>>> import numpy as np
>>> np.set_printoptions(precision=3, suppress=True, linewidth=100)
>>> mat = np.load("sample16.npy")
>>> print(mat)
[[0 0 0 0 1 0]
 [1 0 0 0 0 0]
 [0 0 1 0 0 0]
 [0 0 0 0 0 1]
 [0 0 0 1 0 0]
 [0 1 0 0 0 0]]
>>> f = np.array([2, -2, 1])
>>> np.cross(mat[5, :3], mat[2, :3])
array([1, 0, 0])
>>> print(np.convolve(mat[5], f))
[ 0  2 -2  1  0  0  0  0]
>>> np.flatnonzero(np.linalg.matrix_power((mat != 0) + (mat.T != 0) + np.eye(6), 6)[1])
array([0, 1, 3, 4, 5])
>>> np.sort(np.linalg.eigvals(mat).real)
array([-0.809, -0.809,  0.309,  0.309,  1.   ,  1.   ])
>>> mat.ravel(order="F")
array([0, 1, 0, 0, 0, 0, 0, 0, 0, 0, 0, 1, 0, 0, 1, 0, 0, 0, 0, 0, 0, 0, 1, 0, 1, 0, 0, 0, 0, 0, 0,
       0, 0, 1, 0, 0])
>>> blk = mat.reshape(6, 2, -1)
>>> print(blk.transpose(1, 0, 2))
[[[0 0 0]
  [1 0 0]
  [0 0 1]
  [0 0 0]
  [0 0 0]
  [0 1 0]]

 [[0 1 0]
  [0 0 0]
  [0 0 0]
  [0 0 1]
  [1 0 0]
  [0 0 0]]]
>>> print(blk[:, 0])
[[0 0 0]
 [1 0 0]
 [0 0 1]
 [0 0 0]
 [0 0 0]
 [0 1 0]]
>>> print(blk.shape)
(6, 2, 3)
>>> np.sort(np.abs(np.linalg.eigvals(mat)))[::-1]
array([1., 1., 1., 1., 1., 1.])
>>> pr = np.eye(6)[4]
>>> for _ in range(7):
...     pr = pr @ mat
...     print(pr.round(3))
... 
[0. 0. 0. 1. 0. 0.]
[0. 0. 0. 0. 0. 1.]
[0. 1. 0. 0. 0. 0.]
[1. 0. 0. 0. 0. 0.]
[0. 0. 0. 0. 1. 0.]
[0. 0. 0. 1. 0. 0.]
[0. 0. 0. 0. 0. 1.]
>>> x0 = np.array([0, 1, -3, 1, 3, -2])
>>> mat * x0
array([[ 0,  0,  0,  0,  3,  0],
       [ 0,  0,  0,  0,  0,  0],
       [ 0,  0, -3,  0,  0,  0],
       [ 0,  0,  0,  0,  0, -2],
       [ 0,  0,  0,  1,  0,  0],
       [ 0,  1,  0,  0,  0,  0]])
>>> np.einsum("ij,j->i", mat, x0)
array([ 3,  0, -3, -2,  1,  1])
>>> (mat @ x0).argmax()
np.int64(0)
>>> print(np.linalg.norm(mat @ x0) <= np.linalg.norm(mat, 2) * np.linalg.norm(x0) + 1e-9)
True
>>> F = np.array([[0.25, 0.25, 0.25, 0.25],
...     [0.25, 0.5, 0.0, 0.25],
...     [0.0, 0.0, 1.0, 0.0],
...     [0.0, 0.0, 0.0, 1.0]])
>>> print(round(np.linalg.norm(F, 2), 3))
1.111
>>> round(np.linalg.norm(F[2] - F[0]), 3)
np.float64(0.866)
>>> round(np.linalg.norm(F) ** 2 / np.linalg.norm(F, 2) ** 2, 3)
np.float64(2.127)
>>> F[2] @ F[0]
np.float64(0.25)
>>> m1 = np.array([[6.0, 9.0, 0.0, 0.0, 0.0, 0.0],
...     [9.0, 6.0, 0.0, 0.0, 0.0, 0.0],
...     [0.0, 0.0, -2.0, -6.0, 6.0, 0.0],
...     [0.0, 0.0, 6.0, 0.0, 1.0, 8.0],
...     [0.0, 0.0, 2.0, 4.0, -5.0, -2.0],
...     [0.0, 0.0, 7.0, -7.0, -2.0, -8.0]])
>>> # splits into 2 blocks
>>> np.flatnonzero(np.linalg.matrix_power((m1 != 0) + (m1.T != 0) + np.eye(6), 6)[5])
array([2, 3, 4, 5])
>>> (m1 != 0).astype(int)
array([[1, 1, 0, 0, 0, 0],
       [1, 1, 0, 0, 0, 0],
       [0, 0, 1, 1, 1, 0],
       [0, 0, 1, 0, 1, 1],
       [0, 0, 1, 1, 1, 1],
       [0, 0, 1, 1, 1, 1]])
>>> Uu, sv, Vh = np.linalg.svd(m1)
>>> sv
array([15.   , 13.304, 11.041,  9.647,  3.   ,  0.198])
>>> A2 = Uu[:, :5] @ np.diag(sv[:5]) @ Vh[:5]
>>> round(np.linalg.norm(m1 - A2, 2), 3), round(sv[5], 3)
(np.float64(0.198), np.float64(0.198))
>>> cov = F.T @ F
>>> np.trace(cov), (F ** 2).sum()
(np.float64(2.625), np.float64(2.625))
>>> (F @ F.T).shape
(4, 4)
>>> print(cov)
[[0.125 0.188 0.062 0.125]
 [0.188 0.312 0.062 0.188]
 [0.062 0.062 1.062 0.062]
 [0.125 0.188 0.062 1.125]]
>>> np.linalg.svd(F, compute_uv=False) ** 2
array([1.234, 1.026, 0.356, 0.009])
>>> print(np.diag(cov))
[0.125 0.312 1.062 1.125]
>>> np.linalg.matrix_rank(cov)
np.int64(4)
>>> Uu, sv, Vh = np.linalg.svd(cov)
>>> print(np.argmax(sv[:-1] / (sv[1:] + 1e-6)) + 1)
3
>>> sv
array([1.234, 1.026, 0.356, 0.009])
>>> A2 = Uu[:, :3] @ np.diag(sv[:3]) @ Vh[:3]
>>> A2
array([[0.119, 0.191, 0.063, 0.125],
       [0.191, 0.31 , 0.062, 0.187],
       [0.063, 0.062, 1.062, 0.062],
       [0.125, 0.187, 0.062, 1.125]])
>>> round(np.abs(cov - A2).max(), 3)
np.float64(0.006)
>>> np.round(np.linalg.norm(cov - A2, 2), 3), round(float(sv[3]), 3)
(np.float64(0.009), 0.009)
>>> np.linalg.matrix_rank(A2)
np.int64(3)
